$ ipython --no-banner

In [1]: import numpy as np

In [2]: np.set_printoptions(precision=1, suppress=True, linewidth=160, floatmode="fixed")

In [3]: mat = np.loadtxt("a.csv", delimiter=",")

In [4]: mat
Out[4]: 
array([[ 1.0, -1.0,  1.0, -1.0,  1.0, -1.0,  1.0, -1.0],
       [ 1.0, -1.0,  1.0, -1.0, -1.0,  1.0, -1.0,  1.0],
       [ 1.0,  1.0, -1.0, -1.0, -1.0, -1.0,  1.0,  1.0],
       [ 1.0,  1.0,  1.0,  1.0, -1.0, -1.0, -1.0, -1.0],
       [ 1.0,  1.0, -1.0, -1.0,  1.0,  1.0, -1.0, -1.0],
       [ 1.0, -1.0, -1.0,  1.0, -1.0,  1.0,  1.0, -1.0],
       [ 1.0, -1.0, -1.0,  1.0,  1.0, -1.0, -1.0,  1.0],
       [ 1.0,  1.0,  1.0,  1.0,  1.0,  1.0,  1.0,  1.0]])

In [5]: rng = np.random.default_rng(42)

In [6]: lab = rng.permutation(8)

In [7]: lab
Out[7]: array([3, 4, 2, 7, 6, 1, 5, 0])

In [8]: out = mat[lab][:, lab]

In [9]: np.diag(out)
Out[9]: array([ 1.0,  1.0, -1.0,  1.0, -1.0, -1.0,  1.0,  1.0])

In [10]: out
Out[10]: 
array([[ 1.0, -1.0,  1.0, -1.0, -1.0,  1.0, -1.0,  1.0],
       [-1.0,  1.0, -1.0, -1.0, -1.0,  1.0,  1.0,  1.0],
       [-1.0, -1.0, -1.0,  1.0,  1.0,  1.0, -1.0,  1.0],
       [ 1.0,  1.0,  1.0,  1.0,  1.0,  1.0,  1.0,  1.0],
       [ 1.0,  1.0, -1.0,  1.0, -1.0, -1.0, -1.0,  1.0],
       [-1.0, -1.0,  1.0,  1.0, -1.0, -1.0,  1.0,  1.0],
       [ 1.0, -1.0, -1.0, -1.0,  1.0, -1.0,  1.0,  1.0],
       [-1.0,  1.0,  1.0, -1.0,  1.0, -1.0, -1.0,  1.0]])

In [11]: np.sort(np.abs(np.linalg.eigvals(out)))
Out[11]: array([2.8, 2.8, 2.8, 2.8, 2.8, 2.8, 2.8, 2.8])

In [12]: round(float(np.linalg.det(out)), 1), round(np.linalg.det(mat[lab]), 1)
Out[12]: (4096.0, np.float64(-4096.0))

In [13]: out = np.array([[-7, 5],
    ...:     [-4, -8],
    ...:     [5, -9],
    ...:     [3, -8],
    ...:     [3, -3],
    ...:     [1, -8],
    ...:     [3, -1],
    ...:     [-2, -2]])

In [14]: out.T @ mat.T
Out[14]: 
array([[  6.0,  -8.0, -22.0,  -8.0, -16.0,  -2.0,  -8.0,   2.0],
       [ 18.0,   6.0,  22.0,  -6.0,   6.0,  10.0,  18.0, -34.0]])

In [15]: np.einsum("ik,kj->ij", mat, out)
Out[15]: 
array([[  6.0,  18.0],
       [ -8.0,   6.0],
       [-22.0,  22.0],
       [ -8.0,  -6.0],
       [-16.0,   6.0],
       [ -2.0,  10.0],
       [ -8.0,  18.0],
       [  2.0, -34.0]])

In [16]: np.einsum("ik,kj->ji", mat, out)
Out[16]: 
array([[  6.0,  -8.0, -22.0,  -8.0, -16.0,  -2.0,  -8.0,   2.0],
       [ 18.0,   6.0,  22.0,  -6.0,   6.0,  10.0,  18.0, -34.0]])

In [17]: np.linalg.pinv(mat)
Out[17]: 
array([[ 0.1,  0.1,  0.1,  0.1,  0.1,  0.1,  0.1,  0.1],
       [-0.1, -0.1,  0.1,  0.1,  0.1, -0.1, -0.1,  0.1],
       [ 0.1,  0.1, -0.1,  0.1, -0.1, -0.1, -0.1,  0.1],
       [-0.1, -0.1, -0.1,  0.1, -0.1,  0.1,  0.1,  0.1],
       [ 0.1, -0.1, -0.1, -0.1,  0.1, -0.1,  0.1,  0.1],
       [-0.1,  0.1, -0.1, -0.1,  0.1,  0.1, -0.1,  0.1],
       [ 0.1, -0.1,  0.1, -0.1, -0.1,  0.1, -0.1,  0.1],
       [-0.1,  0.1,  0.1, -0.1, -0.1, -0.1,  0.1,  0.1]])

In [18]: mat[:, 3] @ mat[:, 7]
Out[18]: np.float64(0.0)

In [19]: mat.T @ mat
Out[19]: 
array([[8.0, 0.0, 0.0, 0.0, 0.0, 0.0, 0.0, 0.0],
       [0.0, 8.0, 0.0, 0.0, 0.0, 0.0, 0.0, 0.0],
       [0.0, 0.0, 8.0, 0.0, 0.0, 0.0, 0.0, 0.0],
       [0.0, 0.0, 0.0, 8.0, 0.0, 0.0, 0.0, 0.0],
       [0.0, 0.0, 0.0, 0.0, 8.0, 0.0, 0.0, 0.0],
       [0.0, 0.0, 0.0, 0.0, 0.0, 8.0, 0.0, 0.0],
       [0.0, 0.0, 0.0, 0.0, 0.0, 0.0, 8.0, 0.0],
       [0.0, 0.0, 0.0, 0.0, 0.0, 0.0, 0.0, 8.0]])

In [20]: np.linalg.svd(mat, compute_uv=False)
Out[20]: array([2.8, 2.8, 2.8, 2.8, 2.8, 2.8, 2.8, 2.8])

In [21]: np.linalg.norm(mat, axis=0)
Out[21]: array([2.8, 2.8, 2.8, 2.8, 2.8, 2.8, 2.8, 2.8])

In [22]: mat.reshape(2, -1)
Out[22]: 
array([[ 1.0, -1.0,  1.0, -1.0,  1.0, -1.0,  1.0, -1.0,  1.0, -1.0,  1.0, -1.0, -1.0,  1.0, -1.0,  1.0,  1.0,  1.0, -1.0, -1.0, -1.0, -1.0,  1.0,  1.0,  1.0,
         1.0,  1.0,  1.0, -1.0, -1.0, -1.0, -1.0],
       [ 1.0,  1.0, -1.0, -1.0,  1.0,  1.0, -1.0, -1.0,  1.0, -1.0, -1.0,  1.0, -1.0,  1.0,  1.0, -1.0,  1.0, -1.0, -1.0,  1.0,  1.0, -1.0, -1.0,  1.0,  1.0,
         1.0,  1.0,  1.0,  1.0,  1.0,  1.0,  1.0]])

In [23]: mat.reshape(-1, 2)
Out[23]: 
array([[ 1.0, -1.0],
       [ 1.0, -1.0],
       [ 1.0, -1.0],
       [ 1.0, -1.0],
       [ 1.0, -1.0],
       [ 1.0, -1.0],
       [-1.0,  1.0],
       [-1.0,  1.0],
       [ 1.0,  1.0],
       [-1.0, -1.0],
       [-1.0, -1.0],
       [ 1.0,  1.0],
       [ 1.0,  1.0],
       [ 1.0,  1.0],
       [-1.0, -1.0],
       [-1.0, -1.0],
       [ 1.0,  1.0],
       [-1.0, -1.0],
       [ 1.0,  1.0],
       [-1.0, -1.0],
       [ 1.0, -1.0],
       [-1.0,  1.0],
       [-1.0,  1.0],
       [ 1.0, -1.0],
       [ 1.0, -1.0],
       [-1.0,  1.0],
       [ 1.0, -1.0],
       [-1.0,  1.0],
       [ 1.0,  1.0],
       [ 1.0,  1.0],
       [ 1.0,  1.0],
       [ 1.0,  1.0]])

In [24]: mat.reshape(8, 9)
ValueError: cannot reshape array of size 64 into shape (8,9)


In [25]: t3 = mat.reshape(8, 2, -1)

In [26]: np.einsum("ihd,ihd->ih", t3, t3)
Out[26]: 
array([[4.0, 4.0],
       [4.0, 4.0],
       [4.0, 4.0],
       [4.0, 4.0],
       [4.0, 4.0],
       [4.0, 4.0],
       [4.0, 4.0],
       [4.0, 4.0]])

In [27]: np.einsum("ihd,jhd->hij", t3, t3).shape
Out[27]: (2, 8, 8)

In [28]: t3.sum(axis=1)
Out[28]: 
array([[ 2.0, -2.0,  2.0, -2.0],
       [ 0.0,  0.0,  0.0,  0.0],
       [ 0.0,  0.0,  0.0,  0.0],
       [ 0.0,  0.0,  0.0,  0.0],
       [ 2.0,  2.0, -2.0, -2.0],
       [ 0.0,  0.0,  0.0,  0.0],
       [ 2.0, -2.0, -2.0,  2.0],
       [ 2.0,  2.0,  2.0,  2.0]])

In [29]: E = np.load("case4.npy")

In [30]: E
Out[30]: 
array([[  8,   8,  12,  -8,   8,  -8],
       [  0,   0,   0,   0,   0,   0],
       [ 18,  18,  27, -18,  18, -18],
       [  8,   8,  12,  -8,   8,  -8],
       [ 16,  16,  24, -16,  16, -16],
       [ 16,  16,  24, -16,  16, -16],
       [ 14,  14,  21, -14,  14, -14],
       [ 10,  10,  15, -10,  10, -10],
       [ 14,  14,  21, -14,  14, -14],
       [  8,   8,  12,  -8,   8,  -8],
       [  2,   2,   3,  -2,   2,  -2],
       [  0,   0,   0,   0,   0,   0],
       [ 14,  14,  21, -14,  14, -14],
       [  4,   4,   6,  -4,   4,  -4]])

In [31]: U, sv, Vh = np.linalg.svd(E, full_matrices=False)

In [32]: sv.round(1) + 0
Out[32]: array([112.2,   0.0,   0.0,   0.0,   0.0,   0.0])

In [33]: np.allclose(U * sv @ Vh, E)
Out[33]: True

In [34]: np.abs(U[:, 0]).round(6).argmax()
Out[34]: np.int64(2)

In [35]: np.round(U.T @ E @ Vh.T, 1) + 0
Out[35]: 
array([[112.2,   0.0,   0.0,   0.0,   0.0,   0.0],
       [  0.0,   0.0,   0.0,   0.0,   0.0,   0.0],
       [  0.0,   0.0,   0.0,   0.0,   0.0,   0.0],
       [  0.0,   0.0,   0.0,   0.0,   0.0,   0.0],
       [  0.0,   0.0,   0.0,   0.0,   0.0,   0.0],
       [  0.0,   0.0,   0.0,   0.0,   0.0,   0.0]])

In [36]: round(np.sqrt((sv ** 2).sum()), 1), np.round(np.linalg.norm(E), 1)
Out[36]: (np.float64(112.2), np.float64(112.2))

In [37]: np.round(U.T @ U, 1) + 0
Out[37]: 
array([[1.0, 0.0, 0.0, 0.0, 0.0, 0.0],
       [0.0, 1.0, 0.0, 0.0, 0.0, 0.0],
       [0.0, 0.0, 1.0, 0.0, 0.0, 0.0],
       [0.0, 0.0, 0.0, 1.0, 0.0, 0.0],
       [0.0, 0.0, 0.0, 0.0, 1.0, 0.0],
       [0.0, 0.0, 0.0, 0.0, 0.0, 1.0]])

In [38]: X = np.load("data.npy")

In [39]: X.round(1) + 0
Out[39]: 
array([[ 0.0,  0.0,  0.0,  0.0,  0.0],
       [ 0.0,  0.5, -0.4,  0.2, -0.1],
       [ 0.0, -0.4,  0.4, -0.2,  0.1],
       [ 0.0,  0.2, -0.2,  0.1, -0.1],
       [ 0.0, -0.1,  0.1, -0.1,  0.0]])

In [40]: rk = np.linalg.matrix_rank(X)

In [41]: rk
Out[41]: np.int64(1)

In [42]: null = np.linalg.svd(X)[2][rk:].T

In [43]: [int(np.linalg.matrix_rank(np.delete(X, i, axis=0))) for i in range(5)]
Out[43]: [1, 1, 1, 1, 1]

In [44]: [int(np.linalg.matrix_rank(X[:, :j + 1])) for j in range(5)]
Out[44]: [1, 1, 1, 1, 1]

In [45]: np.linalg.matrix_rank(X.T @ X), np.linalg.matrix_rank(X @ X.T)
Out[45]: (np.int64(1), np.int64(1))

In [46]: null.shape
Out[46]: (5, 4)

In [47]: x = np.array([-3, 1, 5, 3, -3])

In [48]: a = np.maximum(X @ x, 0)

In [49]: np.maximum(X @ (3 * x), 0)
Out[49]: array([0.0, 0.0, 1.4, 0.0, 0.5])

In [50]: np.flatnonzero(a > 1e-9)
Out[50]: array([2, 4])

In [51]: np.round(X * (a > 1e-9)[:, None], 1) + 0
Out[51]: 
array([[ 0.0,  0.0,  0.0,  0.0,  0.0],
       [ 0.0,  0.0,  0.0,  0.0,  0.0],
       [ 0.0, -0.4,  0.4, -0.2,  0.1],
       [ 0.0,  0.0,  0.0,  0.0,  0.0],
       [ 0.0, -0.1,  0.1, -0.1,  0.0]])

In [52]: np.round(np.tanh(X @ x), 1) + 0
Out[52]: array([ 0.0, -0.5,  0.4, -0.3,  0.2])

In [53]: np.round(X.T @ a, 1) + 0
Out[53]: array([ 0.0, -0.2,  0.2, -0.1,  0.1])

In [54]: U, sv, Vh = np.linalg.svd(X)

In [55]: evecs = Vh[:(sv > 1e-8).sum()]

In [56]: x = X[3] + 4 * X[4] + rng.integers(2) * np.eye(5)[2]

In [57]: x.round(1) + 0
Out[57]: array([ 0.0, -0.3,  1.3, -0.2,  0.1])

In [58]: round(np.linalg.norm(x - evecs.T @ evecs @ x), 1)
Out[58]: np.float64(0.8)

In [59]: K = np.loadtxt("sample18.csv", delimiter=",")

In [60]: K
Out[60]: 
array([[-29.6,   9.1, -21.3,  19.8,  10.6,  29.8,  10.1],
       [-30.0,  10.6, -20.4,  21.7,  13.2,  28.9,   9.3],
       [-30.0,  10.0, -19.6,  19.7,   8.2,  28.7,  13.4],
       [-28.3,   9.4, -20.8,  18.1,   8.4,  30.5,   8.7],
       [-29.6,   9.7, -20.5,  19.0,  10.4,  29.8,   9.8],
       [-31.1,  10.3, -20.3,  19.9,  11.2,  30.1,  11.8],
       [-30.8,   9.0, -20.5,  18.1,   9.7,  30.7,   8.8],
       [-29.4,  11.2, -20.9,  20.0,   8.8,  29.9,   9.7],
       [-30.2,  11.8, -21.6,  20.1,   9.3,  28.7,   8.1],
       [-31.0,   9.8, -21.9,  22.6,  10.4,  31.4,  10.4],
       [-29.3,  10.5, -20.3,  20.5,   9.4,  28.6,  10.9],
       [-29.7,  10.5, -20.7,  19.4,   8.5,  29.6,  10.0],
       [-29.0,   9.1, -20.0,  20.9,  12.5,  30.9,  10.3],
       [-28.6,  10.6, -21.1,  19.7,  11.8,  30.4,   9.5],
       [-28.3,  10.5, -20.1,  20.1,  10.8,  28.7,  11.1],
       [-30.0,  10.0, -20.9,  19.9,   9.7,  29.8,  11.0],
       [-30.0,   9.6, -20.9,  20.6,  10.5,  30.8,   7.7],
       [-28.5,   8.5, -19.4,  18.6,   9.9,  29.4,   9.9],
       [-29.0,  10.0, -20.1,  19.9,   9.1,  30.6,  10.2],
       [-29.4,   8.7, -18.1,  17.8,  11.5,  30.4,   9.4],
       [-30.5,  10.7, -19.8,  20.6,  11.8,  29.7,  12.1],
       [-30.6,  10.6, -19.0,  20.6,   9.8,  29.9,  12.3],
       [-28.5,  10.2, -20.4,  21.0,  10.6,  31.5,   8.9],
       [-30.7,   9.0, -20.7,  20.6,   9.8,  30.0,  10.4],
       [-33.3,   9.3, -19.5,  20.1,   8.5,  31.0,  10.8],
       [-31.2,  10.3, -19.8,  19.7,  10.2,  30.1,   9.5],
       [-29.6,  11.2, -20.4,  20.8,  11.4,  30.1,   9.9],
       [-29.4,  10.3, -20.3,  20.4,   7.4,  31.0,  10.1],
       [-30.9,  10.9, -21.2,  20.6,   8.4,  29.3,   9.7],
       [-30.6,  11.6, -20.3,  19.2,  10.4,  29.3,   9.9],
       [-29.6,   9.2, -20.4,  19.1,  10.4,  29.9,   9.4],
       [-29.7,   9.3, -22.0,  20.5,   8.8,  29.4,  10.0],
       [-30.5,   9.4, -21.1,  19.2,   8.0,  29.8,   9.0],
       [-29.5,  10.5, -21.1,  20.4,   9.6,  31.5,   7.7],
       [-29.5,  10.7, -20.1,  19.6,   9.3,  29.2,  10.4],
       [-28.6,  10.9, -21.5,  20.9,  10.4,  28.8,  11.0],
       [-30.5,  10.5, -18.0,  20.0,   9.9,  30.2,   9.8],
       [-30.0,  11.6, -19.2,  20.4,  10.1,  29.6,   9.3],
       [-30.9,  12.7, -19.1,  19.5,  10.3,  31.2,  11.4],
       [-30.6,  12.0, -20.1,  21.1,  10.2,  28.7,  10.7],
       [-31.7,  11.2, -21.6,  20.8,  10.8,  30.4,   9.5],
       [-30.1,  10.1, -18.0,  19.7,  10.2,  30.7,   8.3],
       [-28.5,  10.6, -20.7,  21.1,   9.3,  29.0,  10.0],
       [-29.9,   7.8, -18.9,  20.7,   9.4,  28.3,   9.6],
       [-29.0,  10.3, -20.7,  21.3,   9.4,  31.3,   9.9],
       [-29.3,  10.7, -18.8,  21.3,   9.2,  29.8,   9.2],
       [-30.4,  10.5, -18.6,  19.9,  10.6,  28.7,  11.1],
       [-28.1,  10.1, -20.5,  19.6,  12.0,  29.5,  10.6],
       [-29.5,   9.9, -20.1,  21.3,   9.4,  30.3,   9.1],
       [-31.6,  10.3, -20.1,  21.7,  10.3,  29.4,   9.2],
       [-32.7,  10.7, -18.7,  20.6,  10.5,  29.6,   8.6]])

In [61]: W2 = K[[30, 50]].astype(float)

In [62]: for _ in range(5):
    ...:     lab = np.linalg.norm(K[:, None] - W2, axis=-1).argmin(axis=1)
    ...:     W2 = np.array([K[lab == j].mean(axis=0) for j in range(2)])
    ...: 

In [63]: lab
Out[63]: array([0, 1, 1, 0, 0, 1, 0, 0, 0, 0, 0, 0, 0, 0, 0, 0, 0, 0, 0, 0, 1, 1, 0, 0, 1, 1, 1, 0, 0, 1, 0, 0, 0, 0, 0, 0, 1, 1, 1, 1, 1, 1, 0, 0, 0, 0, 1, 0, 0, 1, 1])

In [64]: W2
Out[64]: 
array([[-29.5,   9.9, -20.5,  20.1,   9.8,  30.0,   9.7],
       [-30.9,  10.8, -19.6,  20.3,  10.4,  29.8,  10.4]])

In [65]: W2[1] - W2[0]
Out[65]: array([-1.4,  0.9,  0.9,  0.3,  0.6, -0.2,  0.7])

In [66]: np.bincount(lab)
Out[66]: array([33, 18])

In [67]: np.abs(np.linalg.svd(K)[2][-1])
Out[67]: array([0.4, 0.1, 0.5, 0.6, 0.2, 0.4, 0.1])

In [68]: np.linalg.matrix_rank(K, rtol=0.1)
Out[68]: np.int64(1)

In [69]: round(np.log10(np.linalg.cond(K)))
Out[69]: 2

In [70]: round(float(np.linalg.norm(K, 2) / np.linalg.norm(K)), 1)
Out[70]: 1.0
